In [1]: import numpy as np

In [2]: from numpy import linalg as LA

In [3]: np.set_printoptions(precision=3, suppress=True, linewidth=140, legacy="1.25")

In [4]: K = np.load("x.npy")

In [5]: K
Out[5]: 
array([[ -6.434,   4.881,  13.595],
       [  2.438,  -1.758,  -5.074],
       [  2.375,  -1.785,  -5.108],
       [ -3.265,   2.37 ,   6.75 ],
       [ -4.062,   3.034,   8.484],
       [  7.238,  -5.444, -15.296],
       [  0.777,  -0.683,  -1.672],
       [  4.068,  -3.063,  -8.475],
       [  5.67 ,  -4.179, -11.892],
       [ -0.032,   0.081,   0.037],
       [  0.002,  -0.026,  -0.161],
       [ -1.64 ,   1.243,   3.338],
       [ -6.41 ,   4.749,  13.576],
       [ -7.204,   5.388,  15.247],
       [ -1.639,   1.204,   3.42 ],
       [ -6.393,   4.771,  13.585],
       [  4.733,  -3.589, -10.196],
       [  6.42 ,  -4.882, -13.7  ],
       [ -7.18 ,   5.517,  15.254],
       [  7.149,  -5.374, -15.364],
       [ -1.561,   1.134,   3.409],
       [ -3.216,   2.415,   6.792],
       [  7.161,  -5.409, -15.257],
       [  1.565,  -1.214,  -3.493]])

In [6]: G = np.cov(K, rowvar=False)

In [7]: round(np.corrcoef(K[:, 2], K[:, 1])[0, 1], 3)
Out[7]: 1.0

In [8]: G
Out[8]: 
array([[ 24.08 , -18.103, -51.069],
       [-18.103,  13.612,  38.395],
       [-51.069,  38.395, 108.318]])

In [9]: G.shape
Out[9]: (3, 3)

In [10]: np.argsort(-K.std(axis=0).round(6), kind="stable")
Out[10]: array([2, 0, 1])

In [11]: K.std(axis=0)
Out[11]: array([ 4.804,  3.612, 10.188])

In [12]: left, sigma, VT = LA.svd(K, full_matrices=False)

In [13]: np.abs(VT[0])
Out[13]: array([0.406, 0.305, 0.861])

In [14]: (sigma > 1e-8).sum()
Out[14]: 3

In [15]: np.round(VT @ VT.T, 3) + 0
Out[15]: 
array([[1., 0., 0.],
       [0., 1., 0.],
       [0., 0., 1.]])

In [16]: sigma / sigma[0]
Out[16]: array([1.   , 0.004, 0.003])

In [17]: round(float(np.sqrt((sigma ** 2).sum())), 3), round(float(LA.norm(K)), 3)
Out[17]: (57.952, 57.952)

In [18]: np.allclose(left * sigma @ VT, K)
Out[18]: True

In [19]: np.cumsum(sigma ** 2) / np.sum(sigma ** 2)
Out[19]: array([1., 1., 1.])

In [20]: np.round(left.T @ left, 3) + 0
Out[20]: 
array([[1., 0., 0.],
       [0., 1., 0.],
       [0., 0., 1.]])

In [21]: left.shape, sigma.shape, VT.shape
Out[21]: ((24, 3), (3,), (3, 3))

In [22]: W0 = np.loadtxt("out1.csv", delimiter=",")

In [23]: W0
Out[23]: 
array([[ 2.021, -1.058,  4.449],
       [ 3.912, -2.293, -2.107],
       [ 0.311,  0.135, -4.989],
       [-0.735,  0.942,  4.855],
       [-4.228, -1.553,  2.171],
       [ 2.648, -4.186, -0.684],
       [-2.931,  3.291, -2.362],
       [ 4.53 , -2.083,  0.382],
       [-0.202, -1.82 , -4.653],
       [-3.161,  3.866,  0.243],
       [-0.626,  4.179,  2.673],
       [-1.562, -2.277, -4.168],
       [ 2.761,  4.139, -0.493],
       [-0.501,  2.723, -4.163],
       [-4.5  ,  0.431,  2.137],
       [ 4.913,  0.927,  0.046],
       [-1.418,  4.467, -1.743],
       [ 4.81 , -1.15 ,  0.735]])

In [24]: cen = (W0 - W0.mean(axis=0)) / W0.std(axis=0)

In [25]: np.argwhere(np.abs(cen) > 2)
Out[25]: array([], shape=(0, 2), dtype=int64)

In [26]: b = LA.lstsq(np.delete(cen, 1, axis=1), cen[:, 1])[0]

In [27]: np.round(1 - np.var(cen[:, 1] - np.delete(cen, 1, axis=1) @ b), 3)
Out[27]: 0.117

In [28]: b
Out[28]: array([-0.338,  0.052])

In [29]: np.abs(b).argmax()
Out[29]: 0
